$ python -q
>>> import numpy as np
>>> np.set_printoptions(precision=2, suppress=True, linewidth=120, sign=" ")
>>> m1 = np.array([[1.0, -1.2, -3.78],
...     [-0.7, 1.1, 3.17],
...     [-1.6, 1.3, 3.84],
...     [-2.2, -0.1, -0.45],
...     [0.4, 0.4, 1.2],
...     [-1.6, -0.5, -1.57],
...     [0.5, 0.1, 0.25],
...     [0.6, -1.6, -4.86],
...     [-1.1, -1.0, -2.89],
...     [-1.0, 0.4, 1.2],
...     [0.4, 0.0, -0.11],
...     [0.9, 0.4, 1.17],
...     [0.9, 2.0, 6.0],
...     [0.4, 0.0, 0.04],
...     [-0.6, -0.8, -2.34],
...     [-2.0, -0.2, -0.6],
...     [2.8, 0.7, 2.14],
...     [0.1, -1.5, -4.42],
...     [0.0, -0.2, -0.62],
...     [-1.8, -2.2, -6.54],
...     [0.9, 0.2, 0.41]])
>>> lab = m1[:, 1] > np.median(m1[:, 1])
>>> r0 = m1[lab].mean(axis=0) - m1[~lab].mean(axis=0)
>>> np.round((((m1 - m1.mean(axis=0)) @ r0 > 0) == lab).mean(), 2)
np.float64(0.9)
>>> print(lab.astype(int))
[ 0  1  1  0  1  0  1  0  0  1  0  1  1  0  0  0  1  0  0  0  1]
>>> A2 = m1 / np.sqrt((m1 ** 2).mean(axis=1, keepdims=True))
>>> print(np.linalg.matrix_rank(A2) == np.linalg.matrix_rank(m1))
True
>>> np.linalg.norm(A2, axis=1)
array([ 1.73,  1.73,  1.73,  1.73,  1.73,  1.73,  1.73,  1.73,  1.73,  1.73,  1.73,  1.73,  1.73,  1.73,  1.73,  1.73,
        1.73,  1.73,  1.73,  1.73,  1.73])
>>> np.linalg.matrix_rank(m1 - m1.mean(axis=1, keepdims=True))
np.int64(2)
>>> feats = np.load("layer9.npy")
>>> feats
array([[ 0,  0,  0,  0],
       [ 0,  1,  0,  0],
       [ 2,  2,  2,  0],
       [ 1,  1,  0,  1]])
>>> P = np.triu(np.array([[-2, 0, -2, -1], [0, 0, 2, -2], [1, -1, 2, -2], [1, -1, 0, 2]]), 1) + np.eye(4)
>>> A2 = P @ feats @ np.linalg.inv(P)
>>> np.round(np.linalg.det(A2), 2)
np.float64(0.0)
>>> np.round(np.poly(A2), 2) + 0
array([ 1., -4.,  5., -2.,  0.])
>>> print(np.trace(A2), np.trace(feats))
4.0 4
>>> round(np.trace(np.linalg.pinv(feats) @ feats), 2)
np.float64(3.0)
>>> np.round(feats @ np.linalg.pinv(feats) @ feats, 2) + 0
array([[ 0.,  0.,  0.,  0.],
       [ 0.,  1.,  0.,  0.],
       [ 2.,  2.,  2.,  0.],
       [ 1.,  1.,  0.,  1.]])
>>> X = np.array([[0, 0, 0, 0], [0, 0, 0, 0], [0, 2, 0, 0], [0, 0, 2, 0]])
>>> round(float(np.linalg.norm(X, 2) / np.linalg.norm(X)), 2)
0.71
>>> [round(float(x), 2) for x in np.linalg.svd(X, compute_uv=False)[:3]]
[2.0, 2.0, 0.0]
>>> left, sig, vt = np.linalg.svd(X)
>>> evecs = vt[:(sig > 1e-8).sum()]
>>> rng = np.random.default_rng(47549)
>>> x0 = X[0] + 3 * X[2] + rng.integers(2) * np.eye(4)[0]
>>> print(x0)
[ 1.  6.  0.  0.]
>>> np.round(np.linalg.norm(x0 - evecs.T @ evecs @ x0), 2)
np.float64(1.0)
>>> print(np.diag(evecs.T @ evecs))
[ 0.  1.  1.  0.]
>>> left, sig, vt = np.linalg.svd(X)
>>> sig
array([ 2.,  2.,  0.,  0.])
>>> np.argmax(sig[:-1] / (sig[1:] + 1e-6)) + 1
np.int64(2)
>>> A2 = left[:, :2] @ np.diag(sig[:2]) @ vt[:2]
>>> round(np.linalg.norm(X - A2, 2), 2), sig[2]
(np.float64(0.0), np.float64(0.0))
>>> K = np.load("m.npy")
>>> K
array([[-3.,  1.,  0.],
       [ 0., -3.,  1.],
       [ 0.,  0., -3.]])
>>> np.argsort(-np.linalg.norm(m1, axis=0).round(6), kind="stable")[:3]
array([ 2,  0,  1])
>>> A = np.array([[2, 1, 1], [2, 1, 0], [2, 4, 2], [4, 1, 0]]) * (rng.random((4, 3)) < 0.3)
>>> A
array([[ 0,  0,  0],
       [ 0,  0,  0],
       [ 0,  0,  0],
       [ 0,  0,  0]])
>>> A2 = np.array([[1, 7, 5], [1, 8, 2]])
>>> Z = np.kron(A2, K)
>>> Z.shape
(6, 9)
>>> np.round(np.linalg.norm(Z, 2), 2), round(np.linalg.norm(A2, 2) * np.linalg.norm(K, 2), 2)
(np.float64(44.17), np.float64(44.17))
>>> data = np.loadtxt("arr.csv", delimiter=",")
>>> data
array([[ 2.1,  1. , -1. ],
       [-2. , -1.9, -1. ],
       [ 2. ,  1. , -0.9]])
>>> left, sig, vt = np.linalg.svd(data)
>>> print(np.argmax(sig[:-1] / (sig[1:] + 1e-6)) + 1)
2
>>> sig
array([ 4.22,  1.75,  0.01])
>>> A2 = left[:, :2] @ np.diag(sig[:2]) @ vt[:2]
>>> A2
array([[ 2.1 ,  1.01, -1.  ],
       [-2.  , -1.9 , -1.  ],
       [ 2.  ,  0.99, -0.9 ]])
>>> np.linalg.norm(data, axis=1)
array([ 2.53,  2.93,  2.41])
>>> print(round(float(np.linalg.norm(data, "nuc")), 2))
5.98
>>> np.linalg.norm(data, axis=0)
array([ 3.52,  2.37,  1.68])
>>> np.round(np.linalg.norm(data, 2), 2)
np.float64(4.22)
>>> x0 = np.array([3, -4, 5])
>>> data @ np.eye(3)[1]
array([ 1. , -1.9,  1. ])
>>> np.linalg.norm(data @ x0) <= np.linalg.norm(data, 2) * np.linalg.norm(x0) + 1e-9
np.True_
>>> np.einsum("ij,j->i", data, x0)
array([-2.7, -3.4, -2.5])
>>> np.sign((data @ x0).round(6))
array([-1., -1., -1.])
